% python3 -q
>>> import numpy as np
>>> np.set_printoptions(precision=1, suppress=True, linewidth=140)
>>> J = np.array([[1, -1, 1, -1, 1, -1, 1, -1],
...     [1, -1, -1, 1, 1, -1, -1, 1],
...     [1, -1, -1, 1, -1, 1, 1, -1]])
>>> J
array([[ 1, -1,  1, -1,  1, -1,  1, -1],
       [ 1, -1, -1,  1,  1, -1, -1,  1],
       [ 1, -1, -1,  1, -1,  1,  1, -1]])
>>> x = np.array([2, -5, 5, 2, 2, -3, -1, 0])
>>> J @ np.eye(8)[5]
array([-1., -1.,  1.])
>>> J @ x
array([14, 10, -2])
>>> (J @ x).argmax()
np.int64(0)
>>> (J * x).sum(axis=1)
array([14, 10, -2])
>>> np.sign((J @ x).round(6))
array([ 1,  1, -1])
>>> J @ (2 * x)
array([28, 20, -4])
>>> J * x
array([[ 2,  5,  5, -2,  2,  3, -1,  0],
       [ 2,  5, -5,  2,  2,  3,  1,  0],
       [ 2,  5, -5,  2, -2, -3, -1,  0]])
>>> np.linalg.norm(J @ x) <= np.linalg.norm(J, 2) * np.linalg.norm(x) + 1e-9
np.True_
>>> data = np.loadtxt("case9.csv", delimiter=",")
>>> print(data)
[[ 0.  0.  0.  3.  0.]
 [ 9.  8. 10.  7.  2.]
 [ 5.  2.  5.  6.  1.]
 [ 5.  0. 10.  7.  2.]
 [ 6.  0.  4.  4.  0.]
 [12.  0.  7.  4.  0.]
 [10.  0.  7.  4.  0.]
 [ 2.  0.  5.  6.  1.]
 [14. 11. 18.  8.  3.]
 [ 0.  0.  0.  3.  0.]
 [ 1.  0.  0.  3.  0.]
 [ 4.  4. 14.  9.  4.]
 [18. 11. 19.  7.  2.]
 [ 0.  1.  5.  9.  4.]
 [ 3.  0.  0.  5.  0.]
 [ 7. 10. 14.  9.  4.]
 [ 6.  0.  0.  3.  0.]]
>>> Xc = data - data.mean(axis=0)
>>> left, s, vt = np.linalg.svd(Xc, full_matrices=False)
>>> np.abs(left[:, 0]).argmax()
np.int64(12)
>>> s
array([34.9, 14.3,  8. ,  3.7,  1.3])
>>> (np.sign(left[:, 0]) == np.sign(left[0, 0])).astype(int)
array([1, 0, 1, 0, 1, 0, 0, 1, 0, 1, 1, 0, 0, 1, 1, 0, 1])
>>> rng = np.random.default_rng(7416)
>>> Y = data + rng.integers(-2, 3, (17, 1)) @ rng.integers(-2, 3, (1, 5))
>>> Y
array([[-2.,  1.,  2.,  2.,  0.],
       [11.,  7.,  8.,  8.,  2.],
       [ 7.,  1.,  3.,  7.,  1.],
       [ 9., -2.,  6.,  9.,  2.],
       [ 4.,  1.,  6.,  3.,  0.],
       [14., -1.,  5.,  5.,  0.],
       [10.,  0.,  7.,  4.,  0.],
       [ 0.,  1.,  7.,  5.,  1.],
       [14., 11., 18.,  8.,  3.],
       [ 4., -2., -4.,  5.,  0.],
       [ 5., -2., -4.,  5.,  0.],
       [ 4.,  4., 14.,  9.,  4.],
       [16., 12., 21.,  6.,  2.],
       [ 4., -1.,  1., 11.,  4.],
       [ 7., -2., -4.,  7.,  0.],
       [ 9.,  9., 12., 10.,  4.],
       [ 8., -1., -2.,  4.,  0.]])
>>> print(np.linalg.matrix_rank(Y - data, tol=1e-8))
1
>>> np.abs(Y - data).sum(axis=1)
array([ 6.,  6.,  6., 12.,  6.,  6.,  0.,  6.,  0., 12., 12.,  0.,  6., 12., 12.,  6.,  6.])
>>> hat = Y @ np.linalg.solve(Y.T @ Y, Y.T)
>>> np.round(hat @ Y[:, 4], 1) + 0
array([0., 2., 1., 2., 0., 0., 0., 1., 3., 0., 0., 4., 2., 4., 0., 4., 0.])
>>> round(float(np.trace(hat)), 1)
5.0
>>> np.linalg.matrix_rank(np.eye(17) - hat)
np.int64(12)
>>> x = np.array([-7, -9, 5, -9, -6])
>>> target = data @ x
>>> print(np.linalg.lstsq(data, target)[0])
[-7. -9.  5. -9. -6.]
>>> np.round(np.linalg.pinv(data) @ data, 1) + 0
array([[1., 0., 0., 0., 0.],
       [0., 1., 0., 0., 0.],
       [0., 0., 1., 0., 0.],
       [0., 0., 0., 1., 0.],
       [0., 0., 0., 0., 1.]])
>>> target
array([ -27., -160.,  -88.,  -60.,  -58.,  -85.,  -71.,  -49., -197.,  -27.,  -34.,  -99., -205.,  -89.,  -66., -174.,  -69.])
>>> target = target + 0.1 * rng.normal(size=17)
>>> target
array([ -26.9, -159.9,  -87.9,  -60.1,  -58. ,  -85. ,  -70.9,  -49. , -197. ,  -27. ,  -34. ,  -99. , -204.9,  -89.2,  -66.1, -174. ,
        -68.9])
>>> beta, *_ = np.linalg.lstsq(data, target)
>>> beta
array([-7. , -9. ,  5. , -9. , -6.1])
>>> idx = data[:, 4] > np.median(data[:, 4])
>>> r0 = data[idx].mean(axis=0) - data[~idx].mean(axis=0)
>>> idx.astype(int)
array([0, 1, 0, 1, 0, 0, 0, 0, 1, 0, 0, 1, 1, 1, 0, 1, 0])
>>> ((data - data.mean(axis=0)) @ r0 > 0).astype(int)
array([0, 1, 0, 1, 0, 0, 0, 0, 1, 0, 0, 1, 1, 0, 0, 1, 0])
>>> np.argsort(-np.abs(r0).round(6), kind="stable")
array([2, 1, 3, 0, 4])
>>> F = np.loadtxt("m.csv", delimiter=",")
>>> F
array([[ 0.,  0.,  4.,  0.,  0.],
       [ 0.,  0.,  0.,  3.,  0.],
       [ 0.,  0.,  6.,  0.,  0.],
       [ 0.,  0., 12.,  0.,  0.],
       [ 0.,  0., 18.,  0.,  0.],
       [ 0.,  0., 12.,  0.,  0.],
       [ 0.,  0., 12.,  0.,  0.],
       [ 0.,  0.,  8.,  0.,  0.],
       [ 0.,  0., 16.,  0.,  0.],
       [ 0.,  0.,  8.,  0.,  0.],
       [ 0.,  0., 18.,  0.,  0.],
       [ 0.,  0.,  4.,  0.,  0.],
       [ 0.,  0., 14.,  0.,  0.],
       [ 0.,  0., 14.,  0.,  0.],
       [ 0.,  0.,  2.,  0.,  0.],
       [ 0.,  0.,  0.,  3.,  0.],
       [ 0.,  0.,  6.,  0.,  0.],
       [ 0.,  0., 14.,  0.,  0.],
       [ 0.,  0., 14.,  0.,  0.],
       [ 0.,  0., 12.,  0.,  0.],
       [ 0.,  0., 10.,  0.,  0.],
       [ 0.,  0., 10.,  0.,  0.],
       [ 0.,  0., 10.,  0.,  0.],
       [ 0.,  0.,  8.,  0.,  0.],
       [ 0.,  0., 12.,  0.,  0.],
       [ 0.,  0.,  0.,  3.,  0.],
       [ 0.,  0., 14.,  0.,  0.],
       [ 0.,  0., 12.,  0.,  0.],
       [ 0.,  0., 16.,  0.,  0.],
       [ 0.,  0.,  6.,  0.,  0.]])
>>> np.unique(F.round(6), axis=0).shape
(10, 5)
>>> np.allclose(F[:-1].T @ np.linalg.lstsq(F[:-1].T, F[-1])[0], F[-1])
True
>>> Y = F / np.linalg.norm(F, axis=1, keepdims=True)
>>> cov = Y @ Y.T
>>> np.degrees(np.arccos(np.clip(cov[2, 11], -1, 1)))
np.float64(0.0)
>>> print(np.linalg.norm(Y, axis=1))
[1. 1. 1. 1. 1. 1. 1. 1. 1. 1. 1. 1. 1. 1. 1. 1. 1. 1. 1. 1. 1. 1. 1. 1. 1. 1. 1. 1. 1. 1.]
>>> (cov - 2 * np.eye(30)).round(6).argmax(axis=1)
array([ 2, 15,  0,  0,  0,  0,  0,  0,  0,  0,  0,  0,  0,  0,  0,  1,  0,  0,  0,  0,  0,  0,  0,  0,  0,  1,  0,  0,  0,  0])
>>> cov[2]
array([1., 0., 1., 1., 1., 1., 1., 1., 1., 1., 1., 1., 1., 1., 1., 0., 1., 1., 1., 1., 1., 1., 1., 1., 1., 0., 1., 1., 1., 1.])
>>> Y = F + rng.integers(-2, 3, (30, 2)) @ rng.integers(-2, 3, (2, 5))
>>> Y
array([[-4.,  0.,  4., -2.,  2.],
       [-4.,  0.,  0.,  1.,  2.],
       [-4.,  0.,  6., -2.,  2.],
       [-1.,  0., 14.,  1.,  0.],
       [-4.,  0., 18., -2.,  2.],
       [ 4.,  0., 12.,  2., -2.],
       [ 2.,  0., 12.,  1., -1.],
       [ 1.,  0.,  6., -1.,  0.],
       [ 5.,  0., 18.,  4., -3.],
       [ 3.,  0., 10.,  3., -2.],
       [ 2.,  0., 22.,  4., -2.],
       [ 3.,  0.,  2.,  0., -1.],
       [ 2.,  0., 14.,  1., -1.],
       [-4.,  0., 14., -2.,  2.],
       [-4.,  0.,  2., -2.,  2.],
       [ 4.,  0.,  4.,  8., -3.],
       [ 1.,  0.,  8.,  2., -1.],
       [-5.,  0., 12., -4.,  3.],
       [-1.,  0., 12., -2.,  1.],
       [-2.,  0., 12., -1.,  1.],
       [ 3.,  0., 12.,  3., -2.],
       [ 0.,  0.,  6., -3.,  1.],
       [ 0.,  0., 10.,  0.,  0.],
       [ 0.,  0.,  4., -3.,  1.],
       [-4.,  0.,  8., -5.,  3.],
       [ 4.,  0.,  4.,  8., -3.],
       [ 2.,  0., 14.,  1., -1.],
       [ 2.,  0.,  8., -2.,  0.],
       [-2.,  0., 16., -1.,  1.],
       [ 0.,  0., 10.,  3., -1.]])
>>> np.linalg.matrix_rank(Y - F, tol=1e-8)
np.int64(2)
>>> print(Y - F)
[[-4.  0.  0. -2.  2.]
 [-4.  0.  0. -2.  2.]
 [-4.  0.  0. -2.  2.]
 [-1.  0.  2.  1.  0.]
 [-4.  0.  0. -2.  2.]
 [ 4.  0.  0.  2. -2.]
 [ 2.  0.  0.  1. -1.]
 [ 1.  0. -2. -1.  0.]
 [ 5.  0.  2.  4. -3.]
 [ 3.  0.  2.  3. -2.]
 [ 2.  0.  4.  4. -2.]
 [ 3.  0. -2.  0. -1.]
 [ 2.  0.  0.  1. -1.]
 [-4.  0.  0. -2.  2.]
 [-4.  0.  0. -2.  2.]
 [ 4.  0.  4.  5. -3.]
 [ 1.  0.  2.  2. -1.]
 [-5.  0. -2. -4.  3.]
 [-1.  0. -2. -2.  1.]
 [-2.  0.  0. -1.  1.]
 [ 3.  0.  2.  3. -2.]
 [ 0.  0. -4. -3.  1.]
 [ 0.  0.  0.  0.  0.]
 [ 0.  0. -4. -3.  1.]
 [-4.  0. -4. -5.  3.]
 [ 4.  0.  4.  5. -3.]
 [ 2.  0.  0.  1. -1.]
 [ 2.  0. -4. -2.  0.]
 [-2.  0.  0. -1.  1.]
 [ 0.  0.  4.  3. -1.]]
>>> t = np.radians(36)
>>> Rm = np.eye(8)
>>> Rm[5, 5] = Rm[0, 0] = np.cos(t)
>>> Rm[5, 0], Rm[0, 5] = -np.sin(t), np.sin(t)
>>> Rm
array([[ 0.8,  0. ,  0. ,  0. ,  0. ,  0.6,  0. ,  0. ],
       [ 0. ,  1. ,  0. ,  0. ,  0. ,  0. ,  0. ,  0. ],
       [ 0. ,  0. ,  1. ,  0. ,  0. ,  0. ,  0. ,  0. ],
       [ 0. ,  0. ,  0. ,  1. ,  0. ,  0. ,  0. ,  0. ],
       [ 0. ,  0. ,  0. ,  0. ,  1. ,  0. ,  0. ,  0. ],
       [-0.6,  0. ,  0. ,  0. ,  0. ,  0.8,  0. ,  0. ],
       [ 0. ,  0. ,  0. ,  0. ,  0. ,  0. ,  1. ,  0. ],
       [ 0. ,  0. ,  0. ,  0. ,  0. ,  0. ,  0. ,  1. ]])
>>> Y = J @ Rm.T
>>> round(float(np.linalg.det(Rm)), 1), np.round(np.trace(Rm), 1)
(1.0, np.float64(7.6))
>>> np.linalg.svd(J, compute_uv=False), np.linalg.svd(Y, compute_uv=False)
(array([2.8, 2.8, 2.8]), array([2.8, 2.8, 2.8]))
>>> idx = rng.integers(0, 2, 6)
>>> m1 = (idx[:, None] == idx) * -1 + np.eye(6)
>>> m1
array([[ 0., -1.,  0.,  0.,  0.,  0.],
       [-1.,  0.,  0.,  0.,  0.,  0.],
       [ 0.,  0.,  0., -1., -1., -1.],
       [ 0.,  0., -1.,  0., -1., -1.],
       [ 0.,  0., -1., -1.,  0., -1.],
       [ 0.,  0., -1., -1., -1.,  0.]])
>>> m1.shape
(6, 6)
>>> m1[6]
Traceback (most recent call last):
  File "<python-input-69>", line 1, in <module>
    m1[6]
    ~~^^^
IndexError: index 6 is out of bounds for axis 0 with size 6
>>> np.unravel_index(np.abs(m1).argmax(), m1.shape)
(np.int64(0), np.int64(1))
>>> m1[:, 6]
Traceback (most recent call last):
  File "<python-input-71>", line 1, in <module>
    m1[:, 6]
    ~~^^^^^^
IndexError: index 6 is out of bounds for axis 1 with size 6
>>> m1.mean(axis=0)
array([-0.2, -0.2, -0.5, -0.5, -0.5, -0.5])
>>> m1.sum(axis=1)
array([-1., -1., -3., -3., -3., -3.])
>>> mat = np.arange(25).reshape(5, 5) + -2
>>> mat
array([[-2, -1,  0,  1,  2],
       [ 3,  4,  5,  6,  7],
       [ 8,  9, 10, 11, 12],
       [13, 14, 15, 16, 17],
       [18, 19, 20, 21, 22]])
>>> J @ J
Traceback (most recent call last):
  File "<python-input-76>", line 1, in <module>
    J @ J
    ~~^~~
ValueError: matmul: Input operand 1 has a mismatch in its core dimension 0, with gufunc signature (n?,k),(k,m?)->(n?,m?) (size 3 is different from 8)
>>> cov = J.T @ J
>>> np.linalg.matrix_rank(cov)
np.int64(3)
>>> np.diag(cov)
array([3, 3, 3, 3, 3, 3, 3, 3])
>>> (J @ J.T).shape
(3, 3)
>>> np.linalg.svd(J, compute_uv=False) ** 2
array([8., 8., 8.])
>>> np.linalg.lstsq(mat[:-1].T, mat[-1])[2]
np.int32(2)
>>> np.allclose(mat[:-1].T @ np.linalg.lstsq(mat[:-1].T, mat[-1])[0], mat[-1])
True
>>> np.unique(mat.round(6), axis=0).shape
(5, 5)
>>> left, s, vt = np.linalg.svd(mat)
>>> evecs = vt[:(s > 1e-8).sum()]
>>> x = mat[1] + -3 * mat[3] + rng.integers(2) * np.eye(5)[0]
>>> x
array([-36., -38., -40., -42., -44.])
>>> np.round(evecs.T @ evecs, 1) + 0
array([[ 0.6,  0.4,  0.2,  0. , -0.2],
       [ 0.4,  0.3,  0.2,  0.1,  0. ],
       [ 0.2,  0.2,  0.2,  0.2,  0.2],
       [ 0. ,  0.1,  0.2,  0.3,  0.4],
       [-0.2,  0. ,  0.2,  0.4,  0.6]])
>>> round(np.linalg.norm(x - evecs.T @ evecs @ x), 1)
np.float64(0.0)
>>> np.linalg.matrix_rank(np.vstack([mat, x]))
np.int64(2)
>>> Y = np.array([[-2, 2], [-1, 2]])
>>> basis = np.kron(Y, mat)
>>> basis.shape
(10, 10)
>>> basis
array([[  4,   2,   0,  -2,  -4,  -4,  -2,   0,   2,   4],
       [ -6,  -8, -10, -12, -14,   6,   8,  10,  12,  14],
       [-16, -18, -20, -22, -24,  16,  18,  20,  22,  24],
       [-26, -28, -30, -32, -34,  26,  28,  30,  32,  34],
       [-36, -38, -40, -42, -44,  36,  38,  40,  42,  44],
       [  2,   1,   0,  -1,  -2,  -4,  -2,   0,   2,   4],
       [ -3,  -4,  -5,  -6,  -7,   6,   8,  10,  12,  14],
       [ -8,  -9, -10, -11, -12,  16,  18,  20,  22,  24],
       [-13, -14, -15, -16, -17,  26,  28,  30,  32,  34],
       [-18, -19, -20, -21, -22,  36,  38,  40,  42,  44]])
>>> np.linalg.matrix_rank(basis)
np.int64(4)
>>> left, s, vt = np.linalg.svd(mat)
>>> s.round(1) + 0
array([61.5,  4.1,  0. ,  0. ,  0. ])
>>> np.argmax(s[:-1] / (s[1:] + 1e-6)) + 1
np.int64(2)
>>> Y = left[:, :2] @ np.diag(s[:2]) @ vt[:2]
>>> print(Y.round(1) + 0)
[[-2. -1.  0.  1.  2.]
 [ 3.  4.  5.  6.  7.]
 [ 8.  9. 10. 11. 12.]
 [13. 14. 15. 16. 17.]
 [18. 19. 20. 21. 22.]]
>>> np.linalg.matrix_rank(mat, rtol=0.05)
np.int64(2)
>>> np.round(np.abs(mat - Y).max(), 1)
np.float64(0.0)
>>> arr = np.load("layer18.npy")
>>> arr
array([[0, 1, 1, 2, 1],
       [0, 1, 0, 2, 2],
       [2, 0, 1, 0, 0],
       [0, 1, 0, 2, 2],
       [1, 3, 3, 3, 5],
       [1, 1, 1, 1, 2],
       [0, 0, 0, 0, 0],
       [2, 0, 1, 0, 0],
       [3, 2, 2, 3, 4],
       [0, 1, 1, 0, 2],
       [0, 1, 1, 0, 2],
       [0, 0, 0, 0, 0],
       [1, 2, 2, 1, 4],
       [2, 0, 1, 0, 0],
       [0, 1, 0, 2, 2]])
>>> np.abs(np.diag(np.linalg.qr(arr)[1])) > 1e-9
array([ True,  True,  True,  True, False])
>>> np.linalg.lstsq(arr[:-1].T, arr[-1])[2]
np.int32(4)
>>> round(float(np.trace(np.linalg.pinv(arr) @ arr)), 1)
4.0
>>> basis = arr[[11, 10]].astype(float)
>>> for _ in range(5):
...     idx = np.linalg.norm(arr[:, None] - basis, axis=-1).argmin(axis=1)
...     basis = np.array([arr[idx == j].mean(axis=0) for j in range(2)])
... 
>>> print(idx)
[1 1 0 1 1 1 0 0 1 1 1 0 1 0 1]
>>> np.abs(basis[1] - basis[0]).argmax()
np.int64(4)
>>> np.bincount(idx)
array([ 5, 10])
>>> basis
array([[1.2, 0. , 0.6, 0. , 0. ],
       [0.6, 1.4, 1.1, 1.6, 2.6]])
>>> Xc = arr - arr.mean(axis=1)
Traceback (most recent call last):
  File "<python-input-115>", line 1, in <module>
    Xc = arr - arr.mean(axis=1)
         ~~~~^~~~~~~~~~~~~~~~~~
ValueError: operands could not be broadcast together with shapes (15,5) (15,) 
>>> Xc = arr - arr.mean(axis=0)
>>> left, s, vt = np.linalg.svd(Xc, full_matrices=False)
>>> np.searchsorted(np.cumsum(s ** 2) / (s ** 2).sum(), 0.9) + 1
np.int64(3)
>>> print(np.linalg.matrix_rank(Xc))
4
>>> np.abs(left[:, 0]).argmax()
np.int64(4)
>>> D = np.linalg.norm(arr[:, None] - arr[None], axis=-1)
>>> np.flatnonzero(D[10] < D.mean() / 2)
array([ 5,  9, 10])
>>> np.linalg.norm(arr - arr.mean(axis=0), axis=1)
array([1.4, 1.6, 2.5, 1.6, 4.8, 0.4, 2.6, 2.5, 4. , 1.4, 1.4, 2.6, 2.7, 2.5, 1.6])
>>> D.mean(axis=1).argmax()
np.int64(4)
>>> D[:5, :5]
array([[0. , 1.4, 3.2, 1.4, 5.1],
       [1.4, 0. , 3.7, 0. , 4.9],
       [3.2, 3.7, 0. , 3.7, 6.9],
       [1.4, 0. , 3.7, 0. , 4.9],
       [5.1, 4.9, 6.9, 4.9, 0. ]])
>>> D[10]
array([2.2, 2.2, 3. , 2.2, 5.2, 1.4, 2.4, 3. , 4.9, 0. , 0. , 2.4, 2.8, 3. , 2.2])
>>> np.unravel_index(D.round(6).argmax(), D.shape)
(np.int64(4), np.int64(6))
